>>> import numpy as np
>>> import numpy.linalg as la
>>> np.set_printoptions(suppress=True, linewidth=120)
>>> Y = np.array([[-2], [-7], [3], [5], [4], [-7], [1], [3], [-8], [-1]])
>>> cent = np.array([[0, 2, 0, 3, 0, 1, 1, 1, 3, 3, 2]])
>>> M = Y @ cent
>>> M
array([[  0,  -4,   0,  -6,   0,  -2,  -2,  -2,  -6,  -6,  -4],
       [  0, -14,   0, -21,   0,  -7,  -7,  -7, -21, -21, -14],
       [  0,   6,   0,   9,   0,   3,   3,   3,   9,   9,   6],
       [  0,  10,   0,  15,   0,   5,   5,   5,  15,  15,  10],
       [  0,   8,   0,  12,   0,   4,   4,   4,  12,  12,   8],
       [  0, -14,   0, -21,   0,  -7,  -7,  -7, -21, -21, -14],
       [  0,   2,   0,   3,   0,   1,   1,   1,   3,   3,   2],
       [  0,   6,   0,   9,   0,   3,   3,   3,   9,   9,   6],
       [  0, -16,   0, -24,   0,  -8,  -8,  -8, -24, -24, -16],
       [  0,  -2,   0,  -3,   0,  -1,  -1,  -1,  -3,  -3,  -2]])
>>> left, sigma, vt = la.svd(M)
>>> print(np.argmax(sigma[:-1] / (sigma[1:] + 1e-6)) + 1)
1
>>> sigma.round(3) + 0
array([92.876,  0.   ,  0.   ,  0.   ,  0.   ,  0.   ,  0.   ,  0.   ,  0.   ,  0.   ])
>>> Y = left[:, :1] @ np.diag(sigma[:1]) @ vt[:1]
>>> round(la.norm(M - Y) / la.norm(M), 3)
np.float64(0.0)
>>> round(float(np.abs(M - Y).max()), 3)
0.0
>>> la.matrix_rank(M, rtol=0.05)
np.int64(1)
>>> np.round(la.norm(M - Y, 2), 3), round(float(sigma[1]), 3)
(np.float64(0.0), 0.0)
>>> la.matrix_rank(Y)
np.int64(1)
>>> left, sigma = la.svd(M)
Traceback (most recent call last):
  File "<python-input-16>", line 1, in <module>
    left, sigma = la.svd(M)
    ^^^^^^^^^^^
ValueError: too many values to unpack (expected 2)
>>> left, sigma, vt = la.svd(M, full_matrices=False)
>>> np.cumsum(sigma ** 2) / np.sum(sigma ** 2)
array([1., 1., 1., 1., 1., 1., 1., 1., 1., 1.])
>>> np.round(left.T @ M @ vt.T, 3) + 0
array([[92.876,  0.   ,  0.   ,  0.   ,  0.   ,  0.   ,  0.   ,  0.   ,  0.   ,  0.   ],
       [ 0.   ,  0.   ,  0.   ,  0.   ,  0.   ,  0.   ,  0.   ,  0.   ,  0.   ,  0.   ],
       [ 0.   ,  0.   ,  0.   ,  0.   ,  0.   ,  0.   ,  0.   ,  0.   ,  0.   ,  0.   ],
       [ 0.   ,  0.   ,  0.   ,  0.   ,  0.   ,  0.   ,  0.   ,  0.   ,  0.   ,  0.   ],
       [ 0.   ,  0.   ,  0.   ,  0.   ,  0.   ,  0.   ,  0.   ,  0.   ,  0.   ,  0.   ],
       [ 0.   ,  0.   ,  0.   ,  0.   ,  0.   ,  0.   ,  0.   ,  0.   ,  0.   ,  0.   ],
       [ 0.   ,  0.   ,  0.   ,  0.   ,  0.   ,  0.   ,  0.   ,  0.   ,  0.   ,  0.   ],
       [ 0.   ,  0.   ,  0.   ,  0.   ,  0.   ,  0.   ,  0.   ,  0.   ,  0.   ,  0.   ],
       [ 0.   ,  0.   ,  0.   ,  0.   ,  0.   ,  0.   ,  0.   ,  0.   ,  0.   ,  0.   ],
       [ 0.   ,  0.   ,  0.   ,  0.   ,  0.   ,  0.   ,  0.   ,  0.   ,  0.   ,  0.   ]])
>>> print(np.abs(left[:, 0]).round(6).argmax())
8
>>> left.shape, sigma.shape, vt.shape
((10, 10), (10,), (10, 11))
>>> sigma.round(3) + 0
array([92.876,  0.   ,  0.   ,  0.   ,  0.   ,  0.   ,  0.   ,  0.   ,  0.   ,  0.   ])
